% ipython --no-banner

In [1]: import numpy as np

In [2]: import numpy.linalg as la

In [3]: np.set_printoptions(suppress=True, linewidth=140)

In [4]: rng = np.random.default_rng(369)

In [5]: z = rng.integers(0, 3, 4)

In [6]: X = (z[:, None] == z) * 3 + np.eye(4)

In [7]: X
Out[7]: 
array([[4., 3., 3., 0.],
       [3., 4., 3., 0.],
       [3., 3., 4., 0.],
       [0., 0., 0., 4.]])

In [8]: round(float(la.det(X[::-1])), 3)
Out[8]: 40.0

In [9]: round(la.det(2 * X), 3), round(float(la.det(X)), 3)
Out[9]: (np.float64(640.0), 40.0)

In [10]: round(la.det(X.T), 3)
Out[10]: np.float64(40.0)

In [11]: np.einsum("ii->", X)
Out[11]: np.float64(16.0)

In [12]: np.kron(np.eye(2, dtype=int), X)
Out[12]: 
array([[4., 3., 3., 0., 0., 0., 0., 0.],
       [3., 4., 3., 0., 0., 0., 0., 0.],
       [3., 3., 4., 0., 0., 0., 0., 0.],
       [0., 0., 0., 4., 0., 0., 0., 0.],
       [0., 0., 0., 0., 4., 3., 3., 0.],
       [0., 0., 0., 0., 3., 4., 3., 0.],
       [0., 0., 0., 0., 3., 3., 4., 0.],
       [0., 0., 0., 0., 0., 0., 0., 4.]])

In [13]: mat = np.load("test6.npy")

In [14]: mat
Out[14]: 
array([[ 7., -1.,  0.],
       [-1.,  9., -1.],
       [ 0., -1.,  8.]])

In [15]: mat @ mat
Out[15]: 
array([[ 50., -16.,   1.],
       [-16.,  83., -17.],
       [  1., -17.,  65.]])

In [16]: la.determinant(mat)
Traceback (most recent call last):
  Cell In[16], line 1
    la.determinant(mat)
AttributeError: module 'numpy.linalg' has no attribute 'determinant'


In [17]: np.round(la.matrix_power(mat, 2), 3)
Out[17]: 
array([[ 50., -16.,   1.],
       [-16.,  83., -17.],
       [  1., -17.,  65.]])

In [18]: (mat + mat.T) / 2
Out[18]: 
array([[ 7., -1.,  0.],
       [-1.,  9., -1.],
       [ 0., -1.,  8.]])

In [19]: L = la.cholesky(mat)

In [20]: la.eigvalsh(mat).min() > 0
Out[20]: np.True_

In [21]: np.round(L @ L.T, 3)
Out[21]: 
array([[ 7., -1.,  0.],
       [-1.,  9., -1.],
       [ 0., -1.,  8.]])

In [22]: w, evecs = la.eigh(mat)

In [23]: np.round(la.svd(mat, compute_uv=False), 3)
Out[23]: array([9.879, 7.653, 6.468])

In [24]: np.round(evecs @ np.diag(w) @ evecs.T, 3) + 0
Out[24]: 
array([[ 7., -1.,  0.],
       [-1.,  9., -1.],
       [ 0., -1.,  8.]])

In [25]: np.abs(evecs[:, -1]).round(6).argmax()
Out[25]: np.int64(1)

In [26]: np.round(evecs.T @ evecs, 3) + 0
Out[26]: 
array([[1., 0., 0.],
       [0., 1., 0.],
       [0., 0., 1.]])

In [27]: np.unique(w.round(6) + 0, return_counts=True)[1]
Out[27]: array([1, 1, 1])

In [28]: np.round(la.eigvalsh(mat + -3 * np.eye(3)), 3)
Out[28]: array([3.468, 4.653, 6.879])

In [29]: np.round(np.abs(evecs[:, -1]), 3)
Out[29]: array([0.293, 0.844, 0.449])

In [30]: (w > 1e-8).sum(), (w < -1e-8).sum()
Out[30]: (np.int64(3), np.int64(0))

In [31]: T = np.stack([mat, 2 * mat, mat[::-1]])

In [32]: T.shape
Out[32]: (3, 3, 3)

In [33]: np.einsum("bij,cij->bc", T, T)
Out[33]: 
array([[198., 396.,  85.],
       [396., 792., 170.],
       [ 85., 170., 198.]])

In [34]: la.matrix_rank(T)
Out[34]: array([3, 3, 3])

In [35]: (T @ mat.T).shape
Out[35]: (3, 3, 3)

In [36]: np.round(la.det(T), 3)
Out[36]: array([ 489., 3912., -489.])

In [37]: m1 = np.load("dump.npy")

In [38]: m1
Out[38]: 
array([[ 18,  21,  12,  27],
       [  0,   0,   0,   0],
       [-12, -14,  -8, -18]])

In [39]: gram = m1.T @ m1

In [40]: np.round(la.eigvalsh(gram)[::-1], 3) + 0
Out[40]: array([2366.,    0.,    0.,    0.])

In [41]: la.matrix_rank(gram)
Out[41]: np.int64(1)

In [42]: np.trace(gram), (m1 ** 2).sum()
Out[42]: (np.int64(2366), np.int64(2366))

In [43]: np.round(la.svd(m1, compute_uv=False) ** 2, 3) + 0
Out[43]: array([2366.,    0.,    0.])

In [44]: rk = la.matrix_rank(m1)

In [45]: rk
Out[45]: np.int64(1)

In [46]: null = la.svd(m1)[2][rk:].T

In [47]: null.shape
Out[47]: (4, 3)

In [48]: [int(la.matrix_rank(m1[:i])) for i in range(1, len(m1) + 1)]
Out[48]: [1, 1, 1]

In [49]: np.allclose(m1 @ null, 0)
Out[49]: True

In [50]: F = np.load("w.npy")

In [51]: F
Out[51]: 
array([[1., 0., 0., 0.],
       [0., 1., 0., 0.],
       [0., 0., 1., 0.],
       [0., 0., 0., 1.]])

In [52]: z = rng.permutation(4)

In [53]: z
Out[53]: array([1, 0, 3, 2])

In [54]: A2 = F[z][:, z]

In [55]: np.diag(A2)
Out[55]: array([1., 1., 1., 1.])

In [56]: A2
Out[56]: 
array([[1., 0., 0., 0.],
       [0., 1., 0., 0.],
       [0., 0., 1., 0.],
       [0., 0., 0., 1.]])

In [57]: feats = np.load("out5.npy")

In [58]: feats
Out[58]: 
array([[1.   , 0.9  , 0.81 , 0.729],
       [0.9  , 1.   , 0.9  , 0.81 ],
       [0.81 , 0.9  , 1.   , 0.9  ],
       [0.729, 0.81 , 0.9  , 1.   ]])

In [59]: r0 = np.array([-5, 2])

In [60]: np.round(np.polyval(r0, feats[3]), 3)
Out[60]: array([-1.645, -2.05 , -2.5  , -3.   ])

In [61]: np.round(np.array([np.convolve(row, r0, "same") for row in feats]), 3)
Out[61]: 
array([[-5.   , -2.5  , -2.25 , -2.025],
       [-4.5  , -3.2  , -2.5  , -2.25 ],
       [-4.05 , -2.88 , -3.2  , -2.5  ],
       [-3.645, -2.592, -2.88 , -3.2  ]])

In [62]: np.round(np.convolve(feats[3], r0), 3)
Out[62]: array([-3.645, -2.592, -2.88 , -3.2  ,  2.   ])

In [63]: np.round(np.correlate(feats[3], feats[2], "full"), 3)
Out[63]: array([0.656, 1.458, 2.276, 3.119, 2.466, 1.629, 0.81 ])

In [64]: z = rng.permutation(4)

In [65]: z
Out[65]: array([0, 3, 2, 1])

In [66]: A2 = feats[z][:, z]

In [67]: np.diag(A2)
Out[67]: array([1., 1., 1., 1.])

In [68]: np.round(np.sort(np.abs(la.eigvals(A2))), 3)
Out[68]: array([0.061, 0.102, 0.31 , 3.527])

In [69]: w, evecs = la.eigh(feats)

In [70]: vec = np.array([2, 0, 2, 0])

In [71]: vec @ feats @ vec / (vec @ vec), round(w[0], 3), np.round(w[-1], 3)
Out[71]: (np.float64(1.81), np.float64(0.061), np.float64(3.527))

In [72]: vec @ feats @ vec
Out[72]: np.float64(14.48)

In [73]: np.round(evecs * np.sqrt(w) @ evecs.T, 3)
Out[73]: 
array([[0.784, 0.445, 0.333, 0.276],
       [0.445, 0.717, 0.421, 0.333],
       [0.333, 0.421, 0.717, 0.445],
       [0.276, 0.333, 0.445, 0.784]])

In [74]: np.abs(feats).sum(axis=1).max(), round(float(np.abs(w).max()), 3)
Out[74]: (np.float64(3.61), 3.527)

In [75]: (np.sign(evecs[:, -1].round(6)) == np.sign(evecs[0, -1].round(6))).astype(int)
Out[75]: array([1, 1, 1, 1])

In [76]: np.round(la.eigvalsh(feats[1:, 1:]), 3)
Out[76]: array([0.069, 0.19 , 2.741])

In [77]: L = la.cholesky(feats)

In [78]: np.round(np.diag(L) ** 2, 3)
Out[78]: array([1.  , 0.19, 0.19, 0.19])

In [79]: feats / np.sqrt(np.outer(np.diag(feats), np.diag(feats)))
Out[79]: 
array([[1.   , 0.9  , 0.81 , 0.729],
       [0.9  , 1.   , 0.9  , 0.81 ],
       [0.81 , 0.9  , 1.   , 0.9  ],
       [0.729, 0.81 , 0.9  , 1.   ]])

In [80]: np.round(L @ L.T, 3)
Out[80]: 
array([[1.   , 0.9  , 0.81 , 0.729],
       [0.9  , 1.   , 0.9  , 0.81 ],
       [0.81 , 0.9  , 1.   , 0.9  ],
       [0.729, 0.81 , 0.9  , 1.   ]])

In [81]: la.eigvalsh(feats).min() > 0
Out[81]: np.True_

In [82]: data = np.load("x.npy")

In [83]: data
Out[83]: 
array([[1, 2, 2],
       [1, 4, 4]])

In [84]: A2 = data[0, 0] * data[1:] - np.outer(data[1:, 0], data[0])

In [85]: A2
Out[85]: array([[0, 2, 2]])

In [86]: data[:, 0] / data[0, 0]
Out[86]: array([1., 1.])

In [87]: la.matrix_rank(A2), la.matrix_rank(data)
Out[87]: (np.int64(1), np.int64(2))

In [88]: np.flatnonzero(~A2.round(6).any(axis=1))
Out[88]: array([], dtype=int64)

In [89]: Uu, sigma, VT = la.svd(data)

In [90]: np.argmax(sigma[:-1] / (sigma[1:] + 1e-6)) + 1
Out[90]: np.int64(1)

In [91]: sigma.round(3)
Out[91]: array([6.466, 0.437])

In [92]: A2 = Uu[:, :1] @ np.diag(sigma[:1]) @ VT[:1]

In [93]: A2.round(3)
Out[93]: 
array([[0.62 , 2.057, 2.057],
       [1.197, 3.97 , 3.97 ]])

In [94]: la.matrix_rank(A2)
Out[94]: np.int64(1)

In [95]: round(la.norm(data - A2) / la.norm(data), 3)
Out[95]: np.float64(0.067)

In [96]: round(np.abs(data - A2).max(), 3)
Out[96]: np.float64(0.38)

In [97]: J = np.load("m.npy")

In [98]: J
Out[98]: 
array([[3, 4, 5],
       [6, 7, 8]])

In [99]: Uu, sigma, VT = la.svd(J)

In [100]: sigma.round(3)
Out[100]: array([14.097,  0.521])

In [101]: np.argmax(sigma[:-1] / (sigma[1:] + 1e-6)) + 1
Out[101]: np.int64(1)

In [102]: A2 = Uu[:, :1] @ np.diag(sigma[:1]) @ VT[:1]

In [103]: la.matrix_rank(J, rtol=0.05)
Out[103]: np.int64(1)

In [104]: A2.round(3)
Out[104]: 
array([[3.352, 4.036, 4.72 ],
       [5.797, 6.979, 8.162]])

In [105]: M = np.loadtxt("a.csv", delimiter=",")

In [106]: M
Out[106]: 
array([[ 3.,  0.],
       [-2.,  5.]])

In [107]: A2 = M + rng.integers(-2, 3, (2, 1)) @ rng.integers(-2, 3, (1, 2))

In [108]: A2
Out[108]: 
array([[ 5.,  2.],
       [-4.,  3.]])

In [109]: A2 - M
Out[109]: 
array([[ 2.,  2.],
       [-2., -2.]])

In [110]: O = A2.astype(float).copy()

In [111]: for j in range(2):
     ...:     O[:, j] -= O[:, :j] @ (O[:, :j].T @ O[:, j])
     ...:     O[:, j] /= la.norm(O[:, j])
     ...: 

In [112]: O.round(3)
Out[112]: 
array([[ 0.781,  0.625],
       [-0.625,  0.781]])

In [113]: np.round(O.T @ A2, 3) + 0
Out[113]: 
array([[ 6.403, -0.312],
       [ 0.   ,  3.592]])

In [114]: np.round(O.T @ O, 3) + 0
Out[114]: 
array([[1., 0.],
       [0., 1.]])

In [115]: np.round(O @ O.T, 3) + 0
Out[115]: 
array([[1., 0.],
       [0., 1.]])

In [116]: np.round(la.pinv(O), 3)
Out[116]: 
array([[ 0.781, -0.625],
       [ 0.625,  0.781]])
